$ python -q
>>> import numpy as np
>>> np.set_printoptions(precision=1, suppress=True, linewidth=160, legacy="1.25")
>>> E = np.array([[0.9, -1.4, -1.1],
...     [0.0, 0.8, -2.0],
...     [1.3, 0.1, -1.9],
...     [-0.8, 0.0, -2.0],
...     [-0.6, 0.9, -1.8],
...     [0.0, -0.3, 0.7]])
>>> M2 = E / np.linalg.norm(E, axis=1, keepdims=True)
>>> G = M2 @ M2.T
>>> G.round(1) + 0
array([[ 1. ,  0.3,  0.7,  0.3,  0. , -0.2],
       [ 0.3,  1. ,  0.8,  0.9,  1. , -1. ],
       [ 0.7,  0.8,  1. ,  0.6,  0.6, -0.8],
       [ 0.3,  0.9,  0.6,  1. ,  0.9, -0.9],
       [ 0. ,  1. ,  0.6,  0.9,  1. , -1. ],
       [-0.2, -1. , -0.8, -0.9, -1. ,  1. ]])
>>> (np.abs(G) > 0.9).astype(int)
array([[1, 0, 0, 0, 0, 0],
       [0, 1, 0, 0, 1, 1],
       [0, 0, 1, 0, 0, 0],
       [0, 0, 0, 1, 1, 0],
       [0, 1, 0, 1, 1, 1],
       [0, 1, 0, 0, 1, 1]])
>>> round(np.degrees(np.arccos(np.clip(G[5, 2], -1, 1))), 1)
140.8
>>> (G - 2 * np.eye(6)).round(6).argmax(axis=1)
array([2, 4, 1, 4, 1, 0])
>>> vec = np.array([8, 0, 9])
>>> y = E @ vec
>>> np.round(np.linalg.lstsq(E, y)[0], 1) + 0
array([8., 0., 9.])
>>> np.round(np.linalg.solve(E.T @ E, E.T @ y), 1) + 0
array([8., 0., 9.])
>>> y
array([ -2.7, -18. ,  -6.7, -24.4, -21. ,   6.3])
>>> rng = np.random.default_rng(6763)
>>> y = y + 0.1 * rng.normal(size=6)
>>> y
array([ -2.6, -17.9,  -6.6, -24.5, -20.9,   6.3])
>>> beta, *_ = np.linalg.lstsq(E, y)
>>> print(np.round(E.T @ (y - E @ beta), 1) + 0)
[0. 0. 0.]
>>> beta.round(1) + 0
array([8.1, 0. , 9. ])
>>> w1 = np.array([[-2, 0, 2, -1], [1, 0, -2, -4], [-5, -1, -2, -3]])
>>> beta = np.array([1, -1, 3, 2])
>>> H = np.maximum(E @ w1 + beta, 0)
>>> np.linalg.matrix_rank(H)
4
>>> (H > 0).mean(axis=0)
array([0.8, 0.8, 1. , 1. ])
>>> C = np.array([[-4, -5], [-9, -7], [9, -7], [-8, -2]])
>>> H @ C
array([[  -5.9, -105.8],
       [ -46. , -113.4],
       [  -5.3, -122.7],
       [ -81.2, -125.4],
       [ -58.4, -100.1],
       [  11. ,  -17.6]])
>>> w1 @ C
array([[34, -2],
       [10, 17],
       [35, 52]])
>>> M = np.load("x.npy")
>>> M
array([[1, 2, 0, 0],
       [0, 1, 1, 2],
       [0, 0, 0, 1],
       [0, 0, 0, 0]])
>>> np.linalg.matrix_power(M - np.diag(np.diag(M)), 4)
array([[0, 0, 0, 0],
       [0, 0, 0, 0],
       [0, 0, 0, 0],
       [0, 0, 0, 0]])
>>> print(np.linalg.matrix_rank(M - M[0, 0] * np.eye(4)))
3
>>> [int(np.linalg.matrix_rank(np.linalg.matrix_power(M, p))) for p in range(1, 5)]
[3, 2, 2, 2]
>>> np.sort(np.linalg.eigvals(M))
array([0., 0., 1., 1.])
>>> M2 = np.c_[E[:, :2] @ np.array([[0, -3], [2, -3]]), np.array([2, 4, 0, 1, 2, 0])]
>>> print(M2)
[[-2.8  1.5  2. ]
 [ 1.6 -2.4  4. ]
 [ 0.2 -4.2  0. ]
 [ 0.   2.4  1. ]
 [ 1.8 -0.9  2. ]
 [-0.6  0.9  0. ]]
>>> np.linalg.matrix_rank(M2)
3
>>> np.round(np.linalg.norm(M2 - E @ np.linalg.lstsq(E, M2)[0], axis=0), 1) + 0
array([0. , 0. , 3.1])
>>> print(np.linalg.matrix_rank(np.c_[E, M2]))
4
>>> F = np.array([[0, -2, -2, -2, -1],
...     [0, 3, 0, 2, 0],
...     [0, -1, -6, 0, -3],
...     [-1, 2, -4, 1, -2],
...     [3, 0, -6, -1, -3]])
>>> print(np.linalg.lstsq(F[:-1].T, F[-1])[2])
4
>>> print(np.unique(F.round(6), axis=0).shape)
(5, 5)
>>> np.einsum("ii->", F)
-5
>>> np.round(np.linalg.det(F.T), 1)
0.0
>>> print(np.kron(np.eye(2, dtype=int), F))
[[ 0 -2 -2 -2 -1  0  0  0  0  0]
 [ 0  3  0  2  0  0  0  0  0  0]
 [ 0 -1 -6  0 -3  0  0  0  0  0]
 [-1  2 -4  1 -2  0  0  0  0  0]
 [ 3  0 -6 -1 -3  0  0  0  0  0]
 [ 0  0  0  0  0  0 -2 -2 -2 -1]
 [ 0  0  0  0  0  0  3  0  2  0]
 [ 0  0  0  0  0  0 -1 -6  0 -3]
 [ 0  0  0  0  0 -1  2 -4  1 -2]
 [ 0  0  0  0  0  3  0 -6 -1 -3]]
>>> np.linalg.matrix_rank(F, rtol=0.1)
3
>>> print(round(float(np.linalg.norm(F, 2) / np.linalg.norm(F)), 1))
0.9
>>> print([round(float(x), 1) for x in np.linalg.svd(F, compute_uv=False)[:3]])
[10.9, 5.2, 2.7]
>>> np.argsort(-np.linalg.norm(F, axis=0).round(6), kind="stable")[:3]
array([2, 4, 1])
>>> np.linalg.cond(F) > 100
True
>>> K = np.load("case12.npy")
>>> print(K)
[[  9  -3 -22  11   4 -11 -19]
 [ -2 -13   4  -2   9   2  -8]
 [  9 -15  -4   2  10  -2 -19]
 [ -6 -10  14  -7   6   7   2]
 [ -5   8 -14   7  -3  -7   1]
 [  4  -4 -12   6   4  -6 -12]
 [ -8  11   2  -1  -7   1  14]]
>>> rk = np.linalg.matrix_rank(K)
>>> rk
3
>>> ns = np.linalg.svd(K)[2][rk:].T
>>> [int(np.linalg.matrix_rank(np.delete(K, i, axis=0))) for i in range(7)]
[3, 3, 3, 3, 3, 3, 3]
>>> [int(np.linalg.matrix_rank(K[:, :j + 1])) for j in range(7)]
[1, 2, 3, 3, 3, 3, 3]
>>> [int(np.linalg.matrix_rank(K[:i])) for i in range(1, len(K) + 1)]
[1, 2, 3, 3, 3, 3, 3]
>>> J = np.loadtxt("m.csv", delimiter=",")
>>> J
array([[  6.8,  -0.5, -15.7,   0.9,  -6.4,   3.2,   1.4,  15.4,  -8. ,  16.3],
       [  6.3,  -0.5, -13.6,  -0.7,  -4.1,   2.7,   2.6,  12.9,  -9.2,  15.4],
       [  4.3,   0.3, -15.8,  -0.4,  -6.9,   1.1,   2.4,  15.7,  -8.7,  14.2],
       [  5.6,   1.8, -15.3,  -0.2,  -5.7,   3.9,   4.7,  13.7,  -8.5,  14.6],
       [  7.8,  -0.3, -15.7,   0.4,  -6.4,   4.8,   2.7,  14.6,  -8.8,  15.6],
       [  5.3,   0.5, -13.7,  -2. ,  -4.4,   2.7,   1.3,  14.4,  -8.8,  15.3],
       [  6.7,   0.7, -15. ,  -0.8,  -6. ,   2.7,   2.4,  15.2,  -7.5,  13.6],
       [  6.2,   0.2, -14.9,  -0.4,  -5.6,   1.8,   1.8,  13.9,  -8.8,  16.5],
       [  6.7,   0.4, -14.6,   1. ,  -6.5,   3.7,   3.7,  14.2, -10.4,  14.8],
       [  4.4,   0.2, -15.6,  -0.7,  -6.3,   2.2,   3.6,  15. ,  -9.8,  13.1],
       [  6.5,   0.2, -14.3,  -0.1,  -6.4,   3.4,   3. ,  13.7,  -9.2,  12.4],
       [  4.3,   0.1, -14.7,  -0.5,  -5.9,   3.8,   4.6,  16.3,  -8.8,  15.8],
       [  6.4,   0.3, -16. ,  -0.9,  -5.5,   2.5,   2.2,  13.5, -10.8,  16.2],
       [  4.8,   1.2, -16.7,  -0.1,  -6.2,   4.3,   1.9,  16.5,  -8.4,  14.6],
       [  5.3,   0.2, -15.5,   0. ,  -4.1,   2.4,   3.1,  15.7,  -7.6,  16.1],
       [  4.8,  -1.4, -16.2,  -0.3,  -6.8,   2.6,   3.3,  14.6,  -6.5,  16.4],
       [  6.5,  -0.5, -14.2,   1.5,  -6.5,   1.9,   3.5,  15.3,  -9.2,  15.4],
       [  6.3,  -0.5, -13.9,  -1.7,  -7. ,   3.2,   2.8,  15.4,  -8.9,  16.3],
       [  6.9,  -1.3, -14. ,  -0.9,  -7.9,   2.6,   2.5,  16.9,  -7.3,  16.1],
       [  7.6,  -0.9, -16. ,  -2. ,  -4.5,   3.1,   2.5,  14.7,  -8.7,  14.9],
       [  6.1,   2.4, -15.2,  -0.9,  -5.7,   2.8,   2.6,  15.5,  -9.5,  15.4],
       [  7.5,   0.4, -15. ,  -0.5,  -6.7,   1.8,   4.5,  13.7,  -9.3,  11.4],
       [  7. ,   0.1, -15.7,  -0.4,  -6.5,   1.7,   4. ,  16.9,  -7.8,  15.1],
       [  6.6,   0.1, -15.5,  -0.6,  -6.8,   3.1,   5.2,  16. ,  -8.1,  14.7],
       [  4.6,  -1.2, -13.5,   0.4,  -6.5,   1.2,   2. ,  16.2,  -9. ,  16.1],
       [  6. ,   0.1, -12.8,  -1.2,  -4.8,   2.6,   3.2,  14.5,  -8.2,  12. ],
       [  4.2,   0.1, -15.3,   2. ,  -5.5,   4.5,   2.1,  16.6,  -9.5,  13.3],
       [  5.5,   2.2, -17.2,  -0.1,  -6.1,   3.3,   5.3,  14.2, -10.4,  14.2],
       [  6.3,  -1.2, -15.6,   1.1,  -3.6,   4.2,   2.9,  15.5,  -9.3,  14.9],
       [  6.8,   0.1, -13.8,   1.5,  -4.7,   3. ,   1.4,  15.9,  -8.7,  14.4],
       [  6.2,   0. , -15.6,  -1.2,  -6.2,   4.5,   3.2,  15.9, -10. ,  14.1],
       [  6.5,   3.2, -14.6,  -0.9,  -6.1,   2.5,   2.1,  15.1,  -9.2,  15.3],
       [  7.5,   0.7, -14.8,   0.1,  -6.6,   4.6,   4.6,  15.9,  -8.8,  15.6],
       [  6.2,   1.2, -14.6,   1.8,  -6.7,   2.5,   3.6,  14. , -10. ,  16.9],
       [  4.7,  -1.3, -14.1,   0.4,  -5.7,   2.4,   2.6,  16.5,  -9.6,  13.7],
       [  6.7,   1.6, -13.5,  -0.1,  -6.6,   4.1,   1.7,  15.7,  -9.6,  14.7],
       [  7.1,   0.2, -13.2,   1. ,  -6.6,   2.5,   3.4,  15.7, -11.4,  14.7]])
>>> Ac = (J - J.mean(axis=0)) / J.std(axis=0)
>>> print(Ac.std(axis=0))
[1. 1. 1. 1. 1. 1. 1. 1. 1. 1.]
>>> beta = np.linalg.lstsq(np.delete(Ac, 1, axis=1), Ac[:, 1])[0]
>>> np.abs(beta).argmax()
7
